% python3 -q
>>> import numpy as np
>>> from numpy import linalg as LA
>>> np.set_printoptions(precision=2, suppress=True, linewidth=140, sign=" ")
>>> def tidy(a):
...     return np.round(a, 2) + 0
... 
>>> M = np.array([[2.0, 1.0, 0.0, -1.0],
...     [0.0, -2.0, 2.0, -2.0],
...     [2.0, 0.0, 1.0, -2.0],
...     [2.0, 1.0, 0.0, -1.0]])
>>> rk = LA.matrix_rank(M)
>>> rk
np.int64(2)
>>> ns = LA.svd(M)[2][rk:].T
>>> [int(LA.matrix_rank(M[:i])) for i in range(1, len(M) + 1)]
[1, 2, 2, 2]
>>> tidy(M @ ns)
array([[ 0.,  0.],
       [ 0.,  0.],
       [ 0.,  0.],
       [ 0.,  0.]])
>>> tidy(ns @ ns.T)
array([[ 0.33, -0.33,  0.  ,  0.33],
       [-0.33,  0.5 ,  0.33, -0.17],
       [ 0.  ,  0.33,  0.67,  0.33],
       [ 0.33, -0.17,  0.33,  0.5 ]])
>>> [int(LA.matrix_rank(M[:, :j + 1])) for j in range(4)]
[1, 2, 2, 2]
>>> J = np.load("dump.npy")
>>> tidy(J)
array([[ 0.06, -0.12,  0.01,  0.13, -0.07, -0.09, -0.08,  0.08],
       [-0.12,  0.84, -0.11, -0.17, -0.19, -0.15,  0.1 , -0.1 ],
       [ 0.01, -0.11,  0.01,  0.01,  0.03,  0.03, -0.01,  0.01],
       [ 0.13, -0.17,  0.01,  0.3 , -0.21, -0.25, -0.17,  0.17],
       [-0.07, -0.19,  0.03, -0.21,  0.26,  0.29,  0.11, -0.11],
       [-0.09, -0.15,  0.03, -0.25,  0.29,  0.32,  0.14, -0.14],
       [-0.08,  0.1 , -0.01, -0.17,  0.11,  0.14,  0.1 , -0.1 ],
       [ 0.08, -0.1 ,  0.01,  0.17, -0.11, -0.14, -0.1 ,  0.1 ]])
>>> ev, vecs = LA.eigvalsh(J)
Traceback (most recent call last):
  File "<python-input-14>", line 1, in <module>
    ev, vecs = LA.eigvalsh(J)
    ^^^^^^^^
ValueError: too many values to unpack (expected 2)
>>> ev, vecs = LA.eigh(J)
>>> tidy(LA.eigvalsh(J + -3 * np.eye(8)))
array([-3., -3., -3., -3., -3., -3., -2., -2.])
>>> tidy(LA.svd(J, compute_uv=False))
array([ 1.,  1.,  0.,  0.,  0.,  0.,  0.,  0.])
>>> tidy(J @ LA.pinv(J) @ J)
array([[ 0.06, -0.12,  0.01,  0.13, -0.07, -0.09, -0.08,  0.08],
       [-0.12,  0.84, -0.11, -0.17, -0.19, -0.15,  0.1 , -0.1 ],
       [ 0.01, -0.11,  0.01,  0.01,  0.03,  0.03, -0.01,  0.01],
       [ 0.13, -0.17,  0.01,  0.3 , -0.21, -0.25, -0.17,  0.17],
       [-0.07, -0.19,  0.03, -0.21,  0.26,  0.29,  0.11, -0.11],
       [-0.09, -0.15,  0.03, -0.25,  0.29,  0.32,  0.14, -0.14],
       [-0.08,  0.1 , -0.01, -0.17,  0.11,  0.14,  0.1 , -0.1 ],
       [ 0.08, -0.1 ,  0.01,  0.17, -0.11, -0.14, -0.1 ,  0.1 ]])
>>> np.abs(np.diag(LA.qr(J)[1])) > 1e-9
array([ True,  True, False, False, False, False, False, False])
>>> LA.lstsq(J[:-1].T, J[-1])[2]
np.int32(2)
>>> rng = np.random.default_rng(1743)
>>> labels = rng.permutation(8)
>>> labels
array([ 6,  0,  3,  5,  4,  2,  7,  1])
>>> out = J[labels][:, labels]
>>> tidy(np.trace(out))
np.float64(2.0)
>>> tidy(LA.det(out)), tidy(LA.det(J[labels]))
(np.float64(0.0), np.float64(0.0))
>>> rk = LA.matrix_rank(J)
>>> rk
np.int64(2)
>>> ns = LA.svd(J)[2][rk:].T
>>> np.allclose(J @ ns, 0)
True
>>> [int(LA.matrix_rank(np.delete(J, i, axis=0))) for i in range(8)]
[2, 2, 2, 2, 2, 2, 2, 2]
>>> tidy(ns @ ns.T)
array([[ 0.94,  0.12, -0.01, -0.13,  0.07,  0.09,  0.08, -0.08],
       [ 0.12,  0.16,  0.11,  0.17,  0.19,  0.15, -0.1 ,  0.1 ],
       [-0.01,  0.11,  0.99, -0.01, -0.03, -0.03,  0.01, -0.01],
       [-0.13,  0.17, -0.01,  0.7 ,  0.21,  0.25,  0.17, -0.17],
       [ 0.07,  0.19, -0.03,  0.21,  0.74, -0.29, -0.11,  0.11],
       [ 0.09,  0.15, -0.03,  0.25, -0.29,  0.68, -0.14,  0.14],
       [ 0.08, -0.1 ,  0.01,  0.17, -0.11, -0.14,  0.9 ,  0.1 ],
       [-0.08,  0.1 , -0.01, -0.17,  0.11,  0.14,  0.1 ,  0.9 ]])
>>> ns.shape
(8, 6)
>>> E = np.array([[0, 5, -12], [5, -12, -1], [-12, -1, -14]])
>>> ev, vecs = LA.eigvalsh(E)
Traceback (most recent call last):
  File "<python-input-35>", line 1, in <module>
    ev, vecs = LA.eigvalsh(E)
    ^^^^^^^^
ValueError: too many values to unpack (expected 2)
>>> ev, vecs = LA.eigh(E)
>>> tidy(np.abs(vecs[:, -1]))
array([ 0.85,  0.24,  0.47])
>>> ev.sum(), np.trace(E)
(np.float64(-26.0), np.int64(-26))
>>> tidy(LA.eigvalsh(E + -3 * np.eye(3)))
array([-24.21, -15.86,   5.06])
>>> np.unique(ev.round(6) + 0, return_counts=True)[1]
array([ 1,  1,  1])
>>> tidy(vecs.T @ vecs)
array([[ 1.,  0.,  0.],
       [ 0.,  1.,  0.],
       [ 0.,  0.,  1.]])
>>> O, R = LA.qr(E)
>>> tidy(O)
array([[ 0.  ,  0.4 ,  0.92],
       [-0.38, -0.85,  0.37],
       [ 0.92, -0.35,  0.15]])
>>> np.allclose(R.T @ R, E.T @ E)
True
>>> tidy(O @ R)
array([[  0.,   5., -12.],
       [  5., -12.,  -1.],
       [-12.,  -1., -14.]])
>>> K = np.array([[5, -3, -1, -4], [-3, 5, 3, 0], [-1, 3, 2, -1], [-4, 0, -1, 5]])
>>> K
array([[ 5, -3, -1, -4],
       [-3,  5,  3,  0],
       [-1,  3,  2, -1],
       [-4,  0, -1,  5]])
>>> np.einsum("ij,ji->", K, K)
np.int64(151)
>>> tidy(LA.eigvals(K))
array([ 10.3,   6.7,   0. ,   0. ])
>>> X = np.loadtxt("sample17.csv", delimiter=",")
>>> tidy(X)
array([[ 0.33,  0.17,  0.17,  0.17,  0.  ,  0.17,  0.  ],
       [ 0.  ,  0.2 ,  0.2 ,  0.2 ,  0.2 ,  0.  ,  0.2 ],
       [ 0.25,  0.  ,  0.25,  0.  ,  0.25,  0.  ,  0.25],
       [ 0.5 ,  0.  ,  0.  ,  0.5 ,  0.  ,  0.  ,  0.  ],
       [ 0.  ,  0.  ,  0.  ,  0.  ,  1.  ,  0.  ,  0.  ],
       [ 0.17,  0.17,  0.  ,  0.17,  0.  ,  0.33,  0.17],
       [ 0.25,  0.  ,  0.25,  0.  ,  0.  ,  0.  ,  0.5 ]])
>>> tidy(X.sum(axis=1))
array([ 1.,  1.,  1.,  1.,  1.,  1.,  1.])
>>> X.shape
(7, 7)
>>> tidy(np.diff(X, axis=0))
array([[-0.33,  0.03,  0.03,  0.03,  0.2 , -0.17,  0.2 ],
       [ 0.25, -0.2 ,  0.05, -0.2 ,  0.05,  0.  ,  0.05],
       [ 0.25,  0.  , -0.25,  0.5 , -0.25,  0.  , -0.25],
       [-0.5 ,  0.  ,  0.  , -0.5 ,  1.  ,  0.  ,  0.  ],
       [ 0.17,  0.17,  0.  ,  0.17, -1.  ,  0.33,  0.17],
       [ 0.08, -0.17,  0.25, -0.17,  0.  , -0.33,  0.33]])
>>> X[7]
Traceback (most recent call last):
  File "<python-input-55>", line 1, in <module>
    X[7]
    ~^^^
IndexError: index 7 is out of bounds for axis 0 with size 7
>>> r0 = np.array([3, 3, 2, 3, 1, 0, 2])
>>> out = X + np.outer(r0, np.eye(7)[1])
>>> LA.matrix_rank(LA.inv(out) - LA.inv(X), tol=1e-8)
np.int64(1)
>>> tidy(LA.det(out) / LA.det(X)), tidy(1 + LA.solve(X, r0)[1])
(np.float64(20.0), np.float64(20.0))
>>> mat = np.array([[0, 0, 5],
...     [0, 0, 5],
...     [0, 15, 29],
...     [0, 0, 2],
...     [0, 3, 11],
...     [0, 5, 14],
...     [0, 9, 20],
...     [0, 1, 8],
...     [0, 9, 20],
...     [0, 11, 23],
...     [0, 13, 26],
...     [0, 11, 23],
...     [0, 11, 23],
...     [0, 3, 11]])
>>> # row 1 repeats row 0
>>> np.argsort(-LA.norm(mat, axis=0).round(6), kind="stable")[:3]
array([ 2,  1,  0])
>>> tidy(LA.norm(mat, 2) / LA.norm(mat))
np.float64(1.0)
>>> LA.cond(mat) > 100
np.True_
>>> rk = LA.matrix_rank(mat)
>>> rk
np.int64(2)
>>> ns = LA.svd(mat)[2][rk:].T
>>> ns.shape
(3, 1)
>>> [int(LA.matrix_rank(np.delete(mat, i, axis=0))) for i in range(14)]
[2, 2, 2, 2, 2, 2, 2, 2, 2, 2, 2, 2, 2, 2]
>>> ns @ ns.T
array([[ 1.,  0.,  0.],
       [ 0.,  0.,  0.],
       [ 0.,  0.,  0.]])
>>> Uu, s, Vh = LA.svd(mat)
>>> vecs = Vh[:(s > 1e-8).sum()]
>>> x = mat[9] + 2 * mat[4] + rng.integers(2) * np.eye(3)[1]
>>> x
array([  0.,  18.,  45.])
>>> np.allclose(vecs.T @ vecs @ x, x)
True
>>> tidy(vecs.T @ vecs)
array([[ 0.,  0.,  0.],
       [ 0.,  1.,  0.],
       [ 0.,  0.,  1.]])
>>> LA.matrix_rank(np.vstack([mat, x]))
np.int64(2)
>>> tidy(LA.norm(x - vecs.T @ vecs @ x))
np.float64(0.0)
>>> data = np.array([[1, -2, 4, -8],
...     [1, -1, 1, -1],
...     [1, 0, 0, 0],
...     [1, 1, 1, 1],
...     [1, 2, 4, 8],
...     [1, 3, 9, 27],
...     [1, 4, 16, 64],
...     [1, 5, 25, 125]])
>>> data
array([[  1,  -2,   4,  -8],
       [  1,  -1,   1,  -1],
       [  1,   0,   0,   0],
       [  1,   1,   1,   1],
       [  1,   2,   4,   8],
       [  1,   3,   9,  27],
       [  1,   4,  16,  64],
       [  1,   5,  25, 125]])
>>> w1 = np.array([[0, 0], [3, 1], [-3, -3], [-3, -1], [3, 2], [3, -3], [0, -1]])
>>> c = np.array([-3, -3])
>>> hid = np.maximum(X @ w1 + c, 0)
>>> hid
array([[ 0.,  0.],
       [ 0.,  0.],
       [ 0.,  0.],
       [ 0.,  0.],
       [ 0.,  0.],
       [ 0.,  0.],
       [ 0.,  0.]])
>>> (hid > 0).astype(int)
array([[ 0,  0],
       [ 0,  0],
       [ 0,  0],
       [ 0,  0],
       [ 0,  0],
       [ 0,  0],
       [ 0,  0]])
>>> (hid > 0).mean(axis=0)
array([ 0.,  0.])
>>> LA.matrix_rank(hid)
np.int64(0)
>>> W2 = np.array([[0, 3, -3], [1, -2, -3]])
>>> w1 @ W2
array([[  0,   0,   0],
       [  1,   7, -12],
       [ -3,  -3,  18],
       [ -1,  -7,  12],
       [  2,   5, -15],
       [ -3,  15,   0],
       [ -1,   2,   3]])
>>> hid @ W2
array([[ 0.,  0.,  0.],
       [ 0.,  0.,  0.],
       [ 0.,  0.,  0.],
       [ 0.,  0.,  0.],
       [ 0.,  0.,  0.],
       [ 0.,  0.,  0.],
       [ 0.,  0.,  0.]])
>>> LA.cond(data) > 100
np.False_
>>> np.argsort(-LA.norm(data, axis=0).round(6), kind="stable")[:3]
array([ 3,  2,  1])
>>> tidy(np.abs(LA.svd(data)[2][-1]))
array([ 0.97,  0.07,  0.23,  0.04])
>>> [round(float(x), 2) for x in LA.svd(data, compute_uv=False)[:3]]
[146.87, 7.73, 3.4]
>>> round(np.log10(LA.cond(data)))
2
>>> x = np.array([-7, 9, 1, 7])
>>> y = data @ x
>>> tidy(LA.solve(data.T @ data, data.T @ y))
array([-7.,  9.,  1.,  7.])
>>> tidy(LA.pinv(data) @ data)
array([[ 1.,  0.,  0.,  0.],
       [ 0.,  1.,  0.,  0.],
       [ 0.,  0.,  1.,  0.],
       [ 0.,  0.,  0.,  1.]])
>>> y
array([-77, -22,  -7,  10,  71, 218, 493, 938])
>>> y = y + 0.1 * rng.normal(size=8)
>>> tidy(y)
array([-77.09, -22.11,  -6.81,   9.97,  71.12, 218.01, 492.91, 938.  ])
>>> c, *_ = LA.lstsq(data, y)
>>> [round(float(LA.norm(LA.solve(data.T @ data + lam * np.eye(4), data.T @ y))), 2) for lam in (0, 1, 10, 100)]
[13.4, 11.89, 8.85, 7.44]
>>> tidy(data.T @ (y - data @ c))
array([ 0.,  0.,  0.,  0.])
>>> out = np.c_[data[:, :1] @ np.array([[4]]), np.array([1, 1, 1, 1, 1, 0, 0, 1])]
>>> out
array([[ 4,  1],
       [ 4,  1],
       [ 4,  1],
       [ 4,  1],
       [ 4,  1],
       [ 4,  0],
       [ 4,  0],
       [ 4,  1]])
>>> LA.matrix_rank(np.c_[data, out])
np.int64(5)
>>> tidy(LA.norm(out - data @ LA.lstsq(data, out)[0], axis=0))
array([ 0.  ,  0.74])
>>> tidy(LA.norm(LA.qr(data)[0].T @ out, axis=0) ** 2 / ((out ** 2).sum(axis=0) + 1e-12))
array([ 1.  ,  0.91])
>>> feats = np.loadtxt("out3.csv", delimiter=",")
>>> tidy(feats)
array([[  0.98,   0.37,   0.21,   1.16],
       [  0.7 ,   0.04,   0.32,   0.73],
       [ 10.65,  11.98,  -3.66,  16.65],
       [ -5.27,  -7.13,   2.71,  -8.84],
       [ -7.9 , -10.29,   3.76, -13.05],
       [  1.9 ,   1.48,  -0.16,   2.64],
       [ -0.42,  -1.3 ,   0.77,  -1.07],
       [ -0.92,  -1.9 ,   0.97,  -1.86],
       [  0.77,   0.12,   0.29,   0.83],
       [  1.5 ,   1.  ,   0.  ,   2.  ],
       [ -1.21,  -2.25,   1.08,  -2.34],
       [  0.64,  -0.04,   0.35,   0.62],
       [  0.56,  -0.12,   0.37,   0.5 ],
       [ -1.38,  -2.45,   1.15,  -2.6 ],
       [  8.21,   9.05,  -2.68,  12.74]])
>>> Ac = feats - feats.mean(axis=0)
>>> vecs = LA.svd(Ac)[2][:2]
>>> out = Ac - Ac @ vecs.T @ vecs
>>> tidy(out.std(axis=0))
array([ 0.,  0.,  0.,  0.])
>>> tidy((Ac @ vecs.T).std(axis=0))
array([ 9.8,  0. ])
>>> LA.norm(out, axis=1).round(6).argmax()
np.int64(0)
>>> W2 = feats[[5, 7]].astype(float)
>>> for _ in range(5):
...     labels = LA.norm(feats[:, None] - W2, axis=-1).argmin(axis=1)
...     W2 = np.array([feats[labels == j].mean(axis=0) for j in range(2)])
... 
>>> labels
array([ 0,  0,  0,  1,  1,  0,  1,  1,  0,  0,  1,  0,  0,  1,  0])
>>> np.bincount(labels)
array([ 9,  6])
>>> np.abs(W2[1] - W2[0]).argmax()
np.int64(3)
>>> tidy(W2)
array([[ 2.88,  2.65, -0.55,  4.21],
       [-2.85, -4.22,  1.74, -4.96]])
>>> gram = np.cov(feats, rowvar=False)
>>> np.argwhere(np.triu(np.abs(np.corrcoef(feats.T)) > 0.8, 1))
array([[ 0,  1],
       [ 0,  2],
       [ 0,  3],
       [ 1,  2],
       [ 1,  3],
       [ 2,  3]])
>>> tidy(gram)
array([[ 19.93,  23.92,  -7.97,  31.89],
       [ 23.92,  28.7 ,  -9.57,  38.27],
       [ -7.97,  -9.57,   3.19, -12.76],
       [ 31.89,  38.27, -12.76,  51.02]])
>>> np.corrcoef(feats[:, 0], feats[:, 2])[0, 1]
np.float64(-1.0)
>>> tidy(np.median(feats, axis=0))
array([ 0.64, -0.04,  0.35,  0.62])
